% ipython --no-banner

In [1]: import numpy as np

In [2]: np.set_printoptions(precision=2, suppress=True, linewidth=100)

In [3]: tidy = lambda a: np.round(a, 2) + 0

In [4]: W0 = np.load("m.npy")

In [5]: print(W0)
[[ 4.22  5.11  2.96]
 [ 3.77  5.02  2.71]
 [ 3.18  4.7   3.22]
 [ 3.84  4.96  3.15]
 [ 3.92  4.72  2.85]
 [ 4.01  4.61  3.1 ]
 [ 3.97  5.38  2.53]
 [-2.36 -0.13 -2.27]
 [-1.95 -0.11 -2.42]
 [-1.64 -0.17 -1.65]
 [-2.24 -0.44 -1.61]
 [-2.38 -0.2  -1.84]
 [-2.22 -0.14 -1.69]
 [-2.14  0.02 -2.26]
 [-0.91 -0.52  5.65]
 [-0.81  0.    5.24]
 [-1.28 -0.28  5.06]
 [-0.94 -0.03  4.82]
 [-0.67  0.89  4.93]
 [-1.33  0.21  4.96]
 [-0.74 -0.03  5.44]]

In [6]: def softmax(z):
   ...:     e = np.exp(z - z.max(axis=-1, keepdims=True))
   ...:     return e / e.sum(axis=-1, keepdims=True)
   ...: 

In [7]: print(tidy(softmax(W0[1] + 2)))
[0.21 0.72 0.07]

In [8]: scores = W0 @ W0.T / np.sqrt(3)

In [9]: print(tidy(softmax(scores)[1] @ W0))
[4.02 5.08 2.87]

In [10]: print(softmax(scores).round(6).argmax(axis=1))
[ 0  0  0  0  0  0  0  7  7  7  7  7  7  7 14 14 14 14 14 14 14]

In [11]: A2 = W0 / np.sqrt((W0 ** 2).mean(axis=1, keepdims=True))

In [12]: print(tidy(A2[4]))
[1.   1.21 0.73]

In [13]: print(tidy(np.linalg.norm(A2, axis=1)))
[1.73 1.73 1.73 1.73 1.73 1.73 1.73 1.73 1.73 1.73 1.73 1.73 1.73 1.73 1.73 1.73 1.73 1.73 1.73
 1.73 1.73]

In [14]: print(np.linalg.matrix_rank(A2) == np.linalg.matrix_rank(W0))
True

In [15]: print(np.linalg.matrix_rank(W0 - W0.mean(axis=1, keepdims=True)))
2

In [16]: Ac = (W0 - W0.mean(axis=0)) / W0.std(axis=0)

In [17]: print(np.argwhere(np.abs(Ac) > 2))
[]

In [18]: coef = np.linalg.lstsq(np.delete(Ac, 2, axis=1), Ac[:, 2])[0]

In [19]: print(tidy(1 - np.var(Ac[:, 2] - np.delete(Ac, 2, axis=1) @ coef)))
0.65

In [20]: print(np.abs(coef).argmax())
0

In [21]: print(tidy(coef))
[ 3.86 -3.54]

In [22]: Z = W0[[19, 13]].astype(float)

In [23]: for _ in range(4):
    ...:     idx = np.linalg.norm(W0[:, None] - Z, axis=-1).argmin(axis=1)
    ...:     Z = np.array([W0[idx == j].mean(axis=0) for j in range(2)])
    ...: 

In [24]: print(idx)
[0 0 0 0 0 0 0 1 1 1 1 1 1 1 0 0 0 0 0 0 0]

In [25]: print(tidy(Z[1] - Z[0]))
[-3.58 -2.65 -6.01]

In [26]: Ac = W0 - W0.mean(axis=0)

In [27]: V = np.linalg.svd(Ac)[2][:2]

In [28]: A2 = Ac - Ac @ V.T @ V

In [29]: print(np.linalg.norm(A2, axis=1).round(6).argmax())
18

In [30]: print(tidy(A2.std(axis=0)))
[0.15 0.16 0.02]

In [31]: print(tidy(np.cov(Ac @ V.T, rowvar=False)))
[[15.06  0.  ]
 [ 0.    7.27]]

In [32]: M = np.array([[-1.8, -0.8, -2.0, -0.6, 0.7],
    ...:     [0.4, 0.9, 14.0, 1.1, 0.9],
    ...:     [-1.1, 0.7, 24.0, 0.3, -1.0],
    ...:     [0.9, 0.0, -4.0, -0.9, 0.9],
    ...:     [-0.2, 0.7, 22.0, 0.4, 0.3]])

In [33]: # column 2 is much longer than the rest

In [34]: x0 = np.array([2, 4, -3, 9, 8])

In [35]: print(tidy(M @ (2 * x0)))
[  -1.2  -41.  -153.4   25.8 -115.2]

In [36]: print(tidy(M @ np.ones(5)))
[-4.5 17.3 22.9 -3.1 23.2]

In [37]: print(tidy((M * x0).sum(axis=1)))
[ -0.6 -20.5 -76.7  12.9 -57.6]
